In [1]: import numpy as np

In [2]: import numpy.linalg as la

In [3]: np.set_printoptions(precision=2, suppress=True, linewidth=160, legacy="1.25")

In [4]: arr = np.array([[1.0, 0.9, 0.81, 0.73],
   ...:     [0.9, 1.0, 0.9, 0.81],
   ...:     [0.81, 0.9, 1.0, 0.9],
   ...:     [0.73, 0.81, 0.9, 1.0]])

In [5]: U, sigma, VT = la.svd(arr)

In [6]: print(sigma)
[3.53 0.31 0.1  0.06]

In [7]: np.argmax(sigma[:-1] / (sigma[1:] + 1e-6)) + 1
Out[7]: 1

In [8]: other = U[:, :1] @ np.diag(sigma[:1]) @ VT[:1]

In [9]: print(round(float(la.norm(arr - other, 2)), 2), round(float(sigma[1]), 2))
0.31 0.31

In [10]: la.matrix_rank(arr, rtol=0.05)
Out[10]: 2

In [11]: other
Out[11]: 
array([[0.84, 0.88, 0.88, 0.84],
       [0.88, 0.93, 0.93, 0.88],
       [0.88, 0.93, 0.93, 0.88],
       [0.84, 0.88, 0.88, 0.84]])

In [12]: print(round(float(la.norm(arr - other) / la.norm(arr)), 2))
0.09

In [13]: la.matrix_rank(other)
Out[13]: 1

In [14]: low = la.cholesky(arr)

In [15]: np.diag(low) ** 2
Out[15]: array([1.  , 0.19, 0.19, 0.19])

In [16]: print(round(np.prod(np.diag(low)) ** 2, 2), round(la.det(arr), 2))
0.01 0.01

In [17]: arr / np.sqrt(np.outer(np.diag(arr), np.diag(arr)))
Out[17]: 
array([[1.  , 0.9 , 0.81, 0.73],
       [0.9 , 1.  , 0.9 , 0.81],
       [0.81, 0.9 , 1.  , 0.9 ],
       [0.73, 0.81, 0.9 , 1.  ]])

In [18]: low @ low.T
Out[18]: 
array([[1.  , 0.9 , 0.81, 0.73],
       [0.9 , 1.  , 0.9 , 0.81],
       [0.81, 0.9 , 1.  , 0.9 ],
       [0.73, 0.81, 0.9 , 1.  ]])

In [19]: la.eigvalsh(arr).min() > 0
Out[19]: True

In [20]: low
Out[20]: 
array([[1.  , 0.  , 0.  , 0.  ],
       [0.9 , 0.44, 0.  , 0.  ],
       [0.81, 0.39, 0.44, 0.  ],
       [0.73, 0.35, 0.39, 0.44]])

In [21]: other = np.array([[2, 3, 0], [3, 1, 3], [0, 3, 1], [0, 3, 0]])

In [22]: la.matrix_rank(arr @ other)
Out[22]: 3

In [23]: np.einsum("ij->j", arr)
Out[23]: array([3.44, 3.61, 3.61, 3.44])

In [24]: arr @ other
Out[24]: 
array([[4.7 , 8.52, 3.51],
       [4.8 , 8.83, 3.9 ],
       [4.32, 9.03, 3.7 ],
       [3.89, 8.7 , 3.33]])

In [25]: np.einsum("ik,kj->ji", arr, other)
Out[25]: 
array([[4.7 , 4.8 , 4.32, 3.89],
       [8.52, 8.83, 9.03, 8.7 ],
       [3.51, 3.9 , 3.7 , 3.33]])

In [26]: x0 = np.ones(4)

In [27]: for _ in range(3):
    ...:     x0 = arr @ x0
    ...:     x0 /= la.norm(x0)
    ...:     print(round(x0 @ arr @ x0, 2))
    ...: 
3.53
3.53
3.53

In [28]: x0
Out[28]: array([0.49, 0.51, 0.51, 0.49])

In [29]: w, vecs = la.eigh(arr)

In [30]: print(la.eigvalsh(arr + 2 * np.eye(4)))
[2.06 2.1  2.31 5.53]

In [31]: F = np.array([[-1.59, 0.25, 1.55],
    ...:     [-1.86, -0.74, -2.86],
    ...:     [2.34, 0.22, 0.38],
    ...:     [-2.58, 0.42, 2.58]])

In [32]: rank = la.matrix_rank(F)

In [33]: rank
Out[33]: 2

In [34]: ns = la.svd(F)[2][rank:].T

In [35]: [int(la.matrix_rank(F[:i])) for i in range(1, len(F) + 1)]
Out[35]: [1, 2, 2, 2]

In [36]: print([int(la.matrix_rank(np.delete(F, i, axis=0))) for i in range(4)])
[2, 2, 2, 2]

In [37]: np.allclose(F[:-1].T @ la.lstsq(F[:-1].T, F[-1])[0], F[-1])
Out[37]: True

In [38]: la.lstsq(F[:-1].T, F[-1])[2]
Out[38]: 2

In [39]: rng = np.random.default_rng(43804)

In [40]: other = F + rng.integers(-2, 3, (4, 2)) @ rng.integers(-2, 3, (2, 3))

In [41]: other
Out[41]: 
array([[-0.59,  2.25, -0.45],
       [ 0.14,  3.26, -6.86],
       [-0.66,  0.22,  2.38],
       [-6.58, -1.58,  6.58]])

In [42]: other - F
Out[42]: 
array([[ 1.,  2., -2.],
       [ 2.,  4., -4.],
       [-3.,  0.,  2.],
       [-4., -2.,  4.]])

In [43]: print(la.matrix_rank(other - F, tol=1e-8))
2

In [44]: E = np.array([[1, 0, 0, 0], [2, 3, 1, 0], [0, 1, 0, 1]])

In [45]: print(E)
[[1 0 0 0]
 [2 3 1 0]
 [0 1 0 1]]

In [46]: r0 = np.array([2, 3])

In [47]: np.polyval(r0, E[2])
Out[47]: array([3, 5, 3, 5])

In [48]: np.convolve(E[2], r0)
Out[48]: array([0, 2, 3, 2, 3])

In [49]: X = np.load("m.npy")

In [50]: X
Out[50]: 
array([[ 2, 10,  2,  1],
       [ 0,  0,  1,  3],
       [ 1,  5,  0,  3],
       [ 1,  5,  3,  3]])

In [51]: la.matrix_power(X, 4)
Out[51]: 
array([[ 602, 3010, 1362, 2526],
       [ 249, 1245,  584, 1037],
       [ 415, 2075,  966, 1755],
       [ 568, 2840, 1296, 2364]])

In [52]: print(np.allclose(X, X.T))
False

In [53]: X @ X
Out[53]: 
array([[ 7, 35, 17, 41],
       [ 4, 20,  9, 12],
       [ 5, 25, 16, 25],
       [ 8, 40, 16, 34]])

In [54]: print(np.allclose(X @ X.T, X.T @ X))
False

In [55]: np.trace(X)
Out[55]: 5

In [56]: np.round(la.det(X), 2)
Out[56]: 0.0

In [57]: K = np.loadtxt("w.csv", delimiter=",")

In [58]: print(K)
[[1.   0.2  0.04 0.01]
 [0.2  1.   0.2  0.04]
 [0.04 0.2  1.   0.2 ]
 [0.01 0.04 0.2  1.  ]]

In [59]: other = la.inv(K)

In [60]: print(np.round(la.det(K) * la.det(other), 2))
1.0

In [61]: other.round(2) + 0
Out[61]: 
array([[ 1.04, -0.21,  0.  ,  0.  ],
       [-0.21,  1.08, -0.21,  0.  ],
       [ 0.  , -0.21,  1.08, -0.21],
       [ 0.  ,  0.  , -0.21,  1.04]])

In [62]: np.allclose(other, K.T)
Out[62]: False

In [63]: np.round(K @ other, 2) + 0
Out[63]: 
array([[1., 0., 0., 0.],
       [0., 1., 0., 0.],
       [0., 0., 1., 0.],
       [0., 0., 0., 1.]])

In [64]: la.inv(other)
Out[64]: 
array([[1.  , 0.2 , 0.04, 0.01],
       [0.2 , 1.  , 0.2 , 0.04],
       [0.04, 0.2 , 1.  , 0.2 ],
       [0.01, 0.04, 0.2 , 1.  ]])

In [65]: round(float(la.cond(K)), 2)
Out[65]: 1.92

In [66]: np.round(la.det(K) * other, 2) + 0
Out[66]: 
array([[ 0.92, -0.18,  0.  ,  0.  ],
       [-0.18,  0.96, -0.18,  0.  ],
       [ 0.  , -0.18,  0.96, -0.18],
       [ 0.  ,  0.  , -0.18,  0.92]])

In [67]: r0 = np.array([0, 2, 1, 0])

In [68]: other = K + np.outer(r0, np.eye(4)[3])

In [69]: la.matrix_rank(other - K)
Out[69]: 1

In [70]: other
Out[70]: 
array([[1.  , 0.2 , 0.04, 0.01],
       [0.2 , 1.  , 0.2 , 2.04],
       [0.04, 0.2 , 1.  , 1.2 ],
       [0.01, 0.04, 0.2 , 1.  ]])

In [71]: idx = rng.permutation(4)

In [72]: other = K[:, idx] * rng.choice([-1, 1], 4)

In [73]: other
Out[73]: 
array([[0.01, 0.2 , 0.04, 1.  ],
       [0.04, 1.  , 0.2 , 0.2 ],
       [0.2 , 0.2 , 1.  , 0.04],
       [1.  , 0.04, 0.2 , 0.01]])

In [74]: U, _, VT = la.svd(K.T @ other)

In [75]: np.round(la.lstsq(K, other)[0], 2) + 0
Out[75]: 
array([[0., 0., 0., 1.],
       [0., 1., 0., 0.],
       [0., 0., 1., 0.],
       [1., 0., 0., 0.]])

In [76]: np.round(U @ VT, 2) + 0
Out[76]: 
array([[0., 0., 0., 1.],
       [0., 1., 0., 0.],
       [0., 0., 1., 0.],
       [1., 0., 0., 0.]])

In [77]: J = np.load("a.npy")

In [78]: J
Out[78]: 
array([[  3.04,   1.06,  -1.29],
       [ -1.65,   0.6 ,   4.03],
       [ 20.86,  -3.57,  -0.52],
       [ -9.25,  -1.  ,  -3.8 ],
       [ 12.96, -11.33,   3.01],
       [ 14.13,  -2.42,   2.15],
       [  5.76,   9.78,   1.32],
       [ -9.29,  -2.56,  -1.97],
       [ 14.06,  -7.71,  -2.9 ],
       [  1.17,   4.76,   5.94],
       [  3.77, -12.25,   3.07],
       [ -5.94,   2.46,  -2.7 ],
       [ -2.31,   3.53,  -4.8 ],
       [ -3.07,   6.58,  -6.12],
       [ -9.69,  -1.31,   2.77],
       [  7.37,  -4.83,   3.05],
       [  7.12,  -4.97,  -5.73],
       [  0.73,  -7.42,   9.1 ],
       [  3.96,   1.55,   5.1 ],
       [ -5.83,  -8.2 ,  -2.49],
       [ 11.39,   3.32,   0.82],
       [  8.94,   0.95,  -3.86],
       [ -2.38,   1.75,   8.46],
       [ -1.92,  -2.38,   2.04]])

In [79]: d = la.norm(J[:, None] - J[None], axis=-1)

In [80]: d.shape
Out[80]: (24, 24)

In [81]: d.mean(axis=1).argmax()
Out[81]: 2

In [82]: d[4].round(6).argsort(kind="stable")[:4]
Out[82]: array([ 4,  8, 15,  5])

In [83]: np.flatnonzero(d[4] < d.mean() / 2)
Out[83]: array([4])

In [84]: (d + 1e9 * np.eye(24)).round(6).argmin(axis=1)
Out[84]: array([21, 23,  5,  7,  8, 20,  9,  3,  4, 18, 15, 12, 13, 12,  7,  5, 21, 10,  9,  7, 21, 20,  1,  1])

In [85]: Ac = J - J.mean(axis=0)

In [86]: U, sigma, VT = la.svd(Ac, full_matrices=False)

In [87]: sigma
Out[87]: array([40.49, 25.5 , 20.13])

In [88]: round(float((sigma ** 2).sum() ** 2 / (sigma ** 4).sum()), 2)
Out[88]: 2.22

In [89]: feats = np.loadtxt("block15.csv", delimiter=",")

In [90]: print(feats)
[[-38.34  -9.6   50.27]
 [-40.07 -10.17  51.92]
 [-41.94  -9.28  48.22]
 [-38.86  -9.41  51.1 ]
 [-40.03 -13.76  50.91]
 [-41.36  -8.9   49.7 ]
 [-40.27 -10.33  49.63]
 [-39.35  -9.26  50.58]
 [-39.74  -9.12  48.88]
 [-40.23  -9.43  50.01]
 [-40.18 -10.63  49.82]
 [-42.52  -9.82  50.43]
 [-39.2  -10.17  47.87]
 [-40.04  -8.71  48.99]
 [-40.35  -9.91  49.67]
 [-40.29 -10.67  51.01]
 [-40.76  -8.71  49.08]]

In [91]: d = la.norm(feats[:, None] - feats[None], axis=-1)

In [92]: d[:5, :5]
Out[92]: 
array([[0.  , 2.46, 4.16, 1.  , 4.54],
       [2.46, 0.  , 4.24, 1.65, 3.73],
       [4.16, 4.24, 0.  , 4.22, 5.56],
       [1.  , 1.65, 4.22, 0.  , 4.51],
       [4.54, 3.73, 5.56, 4.51, 0.  ]])

In [93]: print(d.mean(axis=1).argmax())
4

In [94]: np.flatnonzero(d[12] < d.mean() / 2)
Out[94]: array([12])

In [95]: d[12]
Out[95]: array([2.61, 4.14, 2.9 , 3.34, 4.78, 3.1 , 2.07, 2.86, 1.55, 2.49, 2.23, 4.21, 0.  , 2.02, 2.15, 3.36, 2.46])

In [96]: np.unravel_index(d.round(6).argmax(), d.shape)
Out[96]: (2, 4)

In [97]: d[12].round(6).argsort(kind="stable")[:4]
Out[97]: array([12,  8, 13,  6])

In [98]: def softmax(z):
    ...:     e = np.exp(z - z.max(axis=-1, keepdims=True))
    ...:     return e / e.sum(axis=-1, keepdims=True)
    ...: 

In [99]: np.round(softmax(feats[5]), 2) + 0
Out[99]: array([0., 0., 1.])

In [100]: np.round(softmax(feats[5] + -2), 2) + 0
Out[100]: array([0., 0., 1.])

In [101]: att = feats @ feats.T / np.sqrt(3)

In [102]: softmax(att).round(6).argmax(axis=1)
Out[102]: array([11, 11, 11, 11, 11, 11, 11, 11, 11, 11, 11, 11, 11, 11, 11, 11, 11])

In [103]: other = np.c_[feats[:, :1] @ np.array([[4]]), np.array([-2, -3, 3, -5, 4, -5, -3, 4, 3, 5, -5, 1, 0, 0, 1, -2, 3])]

In [104]: other
Out[104]: 
array([[-153.36,   -2.  ],
       [-160.28,   -3.  ],
       [-167.76,    3.  ],
       [-155.44,   -5.  ],
       [-160.12,    4.  ],
       [-165.44,   -5.  ],
       [-161.08,   -3.  ],
       [-157.4 ,    4.  ],
       [-158.96,    3.  ],
       [-160.92,    5.  ],
       [-160.72,   -5.  ],
       [-170.08,    1.  ],
       [-156.8 ,    0.  ],
       [-160.16,    0.  ],
       [-161.4 ,    1.  ],
       [-161.16,   -2.  ],
       [-163.04,    3.  ]])

In [105]: print(np.round(la.lstsq(feats, other[:, 0])[0], 2) + 0)
[4. 0. 0.]

In [106]: la.matrix_rank(other)
Out[106]: 2

In [107]: mat = np.array([[-5.89, 8.95, -0.05, 8.86],
     ...:     [-0.06, -0.06, -0.12, -0.09],
     ...:     [-1.92, 3.08, 0.0, 2.99]])

In [108]: x0 = np.array([-3, 4, -4, -1])

In [109]: a = np.maximum(mat @ x0, 0)

In [110]: np.flatnonzero(a > 1e-9)
Out[110]: array([0, 1, 2])

In [111]: np.maximum(mat @ x0, 0) - np.maximum(-mat @ x0, 0)
Out[111]: array([44.81,  0.51, 15.09])

In [112]: np.maximum(mat @ (3 * x0), 0)
Out[112]: array([134.43,   1.53,  45.27])

In [113]: mat.T @ a
Out[113]: array([-292.93,  447.5 ,   -2.3 ,  442.09])
